>>> import numpy as np
>>> from numpy import linalg as LA
>>> np.set_printoptions(suppress=True, linewidth=140)
>>> rng = np.random.default_rng(2574)
>>> m1 = np.triu(rng.random((6, 6)) < 0.4, 1).astype(int)
>>> m1 = m1 + m1.T
>>> m1
array([[0, 0, 1, 0, 0, 0],
       [0, 0, 0, 1, 1, 1],
       [1, 0, 0, 0, 0, 1],
       [0, 1, 0, 0, 0, 0],
       [0, 1, 0, 0, 0, 0],
       [0, 1, 1, 0, 0, 0]])
>>> np.all(LA.eigvalsh(m1) > 0)
np.False_
>>> ev, vecs = LA.eigh(m1)
>>> vec = np.array([1, -1, 1, 0, -3, 3])
>>> vec @ m1 @ vec
np.int64(8)
>>> np.round(LA.eigvalsh(m1[1:, 1:]), 2) + 0
array([-1.85, -0.77,  0.  ,  0.77,  1.85])
>>> round(float(vec @ m1 @ vec / (vec @ vec)), 2), round(ev[0], 2), np.round(ev[-1], 2)
(0.38, np.float64(-1.9), np.float64(1.9))
>>> np.round(vecs * np.maximum(ev, 0) @ vecs.T, 2) + 0
array([[ 0.38,  0.  ,  0.5 , -0.07, -0.07,  0.31],
       [ 0.  ,  0.85,  0.16,  0.5 ,  0.5 ,  0.5 ],
       [ 0.5 ,  0.16,  0.69,  0.  ,  0.  ,  0.5 ],
       [-0.07,  0.5 ,  0.  ,  0.31,  0.31,  0.24],
       [-0.07,  0.5 ,  0.  ,  0.31,  0.31,  0.24],
       [ 0.31,  0.5 ,  0.5 ,  0.24,  0.24,  0.54]])
>>> np.round(vecs * np.abs(ev) @ vecs.T, 2) + 0
array([[ 0.76,  0.  ,  0.  , -0.15, -0.15,  0.62],
       [ 0.  ,  1.7 ,  0.32,  0.  ,  0.  ,  0.  ],
       [ 0.  ,  0.32,  1.38,  0.  ,  0.  ,  0.  ],
       [-0.15,  0.  ,  0.  ,  0.62,  0.62,  0.47],
       [-0.15,  0.  ,  0.  ,  0.62,  0.62,  0.47],
       [ 0.62,  0.  ,  0.  ,  0.47,  0.47,  1.09]])
>>> [round(float(x), 2) for x in LA.svd(m1, compute_uv=False)[:3]]
[1.9, 1.9, 1.18]
>>> LA.matrix_rank(m1, rtol=0.1)
np.int64(4)
>>> print(LA.cond(m1) > 100)
True
>>> np.round(LA.norm(m1, 2) / LA.norm(m1), 2)
np.float64(0.6)
>>> np.argsort(-LA.norm(m1, axis=0).round(6), kind="stable")[:3]
array([1, 2, 5])
>>> np.round(m1 @ LA.pinv(m1) @ m1, 2) + 0
array([[0., 0., 1., 0., 0., 0.],
       [0., 0., 0., 1., 1., 1.],
       [1., 0., 0., 0., 0., 1.],
       [0., 1., 0., 0., 0., 0.],
       [0., 1., 0., 0., 0., 0.],
       [0., 1., 1., 0., 0., 0.]])
>>> np.allclose(m1[:-1].T @ LA.lstsq(m1[:-1].T, m1[-1])[0], m1[-1])
True
>>> M = np.loadtxt("data.csv", delimiter=",")
>>> M
array([[ 0.,  0.,  0., -2.,  0.],
       [ 0.,  0.,  0.,  0.,  0.],
       [ 0.,  1.,  0.,  0.,  0.],
       [-1.,  0.,  0.,  0.,  0.],
       [ 0.,  0.,  0.,  0.,  0.]])
>>> (LA.matrix_power((M != 0) + (M.T != 0) + np.eye(5), 5) > 0).astype(int)
array([[1, 0, 0, 1, 0],
       [0, 1, 1, 0, 0],
       [0, 1, 1, 0, 0],
       [1, 0, 0, 1, 0],
       [0, 0, 0, 0, 1]])
>>> print(np.round(np.sort(LA.eigvals(M).real), 2))
[-1.41  0.    0.    0.    1.41]
>>> (M != 0).astype(int)
array([[0, 0, 0, 1, 0],
       [0, 0, 0, 0, 0],
       [0, 1, 0, 0, 0],
       [1, 0, 0, 0, 0],
       [0, 0, 0, 0, 0]])
>>> M @ M
array([[2., 0., 0., 0., 0.],
       [0., 0., 0., 0., 0.],
       [0., 0., 0., 0., 0.],
       [0., 0., 0., 2., 0.],
       [0., 0., 0., 0., 0.]])
>>> np.round(np.poly(M), 2) + 0
array([ 1.,  0., -2.,  0.,  0.,  0.])
>>> print(round(float(LA.det(2 * M)), 2), round(LA.det(M), 2))
0.0 0.0
>>> mat = np.load("run6.npy")
>>> print(mat)
[[0 1 0]
 [0 0 0]
 [4 0 0]]
>>> Uu, sig, Vt = LA.svd(mat)
>>> print(np.argmax(sig[:-1] / (sig[1:] + 1e-6)) + 1)
2
>>> A2 = Uu[:, :2] @ np.diag(sig[:2]) @ Vt[:2]
>>> A2
array([[0., 1., 0.],
       [0., 0., 0.],
       [4., 0., 0.]])
>>> np.round(LA.norm(mat - A2) / LA.norm(mat), 2)
np.float64(0.0)
>>> hat = np.triu(np.array([[-2, 6, 2], [1, -4, 2], [2, -5, 9]]), 1) + np.eye(3)
>>> A2 = hat @ mat @ LA.inv(hat)
>>> print(np.round(np.poly(A2), 2) + 0)
[1. 0. 0. 0.]
>>> round(float(LA.det(A2)), 2)
0.0
>>> np.trace(A2), np.trace(mat)
(np.float64(0.0), np.int64(0))
>>> rank = LA.matrix_rank(mat)
>>> rank
np.int64(2)
>>> N = LA.svd(mat)[2][rank:].T
>>> mat @ N
array([[0.],
       [0.],
       [0.]])
>>> [int(LA.matrix_rank(mat[:i])) for i in range(1, len(mat) + 1)]
[1, 1, 2]
>>> N.shape
(3, 1)
>>> N @ N.T
array([[0., 0., 0.],
       [0., 0., 0.],
       [0., 0., 1.]])
>>> labels = rng.permutation(3)
>>> print(labels)
[0 2 1]
>>> A2 = mat[labels][:, labels]
>>> round(float(LA.det(A2)), 2), round(float(LA.det(mat[labels])), 2)
(0.0, 0.0)
>>> np.trace(A2)
np.int64(0)
>>> np.round(np.sort(np.abs(LA.eigvals(A2))), 2)
array([0., 0., 0.])
>>> Uu, sig, Vt = LA.svd(m1)
>>> vecs = Vt[:(sig > 1e-8).sum()]
>>> vec = m1[4] + 5 * m1[5] + rng.integers(2) * np.eye(6)[1]
>>> vec
array([0., 6., 5., 0., 0., 0.])
>>> np.allclose(vecs.T @ vecs @ vec, vec)
True
>>> np.round(np.diag(vecs.T @ vecs), 2)
array([0.6, 1. , 1. , 0.4, 0.4, 0.6])
>>> np.round(vecs.T @ vecs, 2) + 0
array([[ 0.6,  0. ,  0. , -0.2, -0.2,  0.4],
       [ 0. ,  1. ,  0. ,  0. ,  0. ,  0. ],
       [ 0. ,  0. ,  1. ,  0. ,  0. ,  0. ],
       [-0.2,  0. ,  0. ,  0.4,  0.4,  0.2],
       [-0.2,  0. ,  0. ,  0.4,  0.4,  0.2],
       [ 0.4,  0. ,  0. ,  0.2,  0.2,  0.6]])
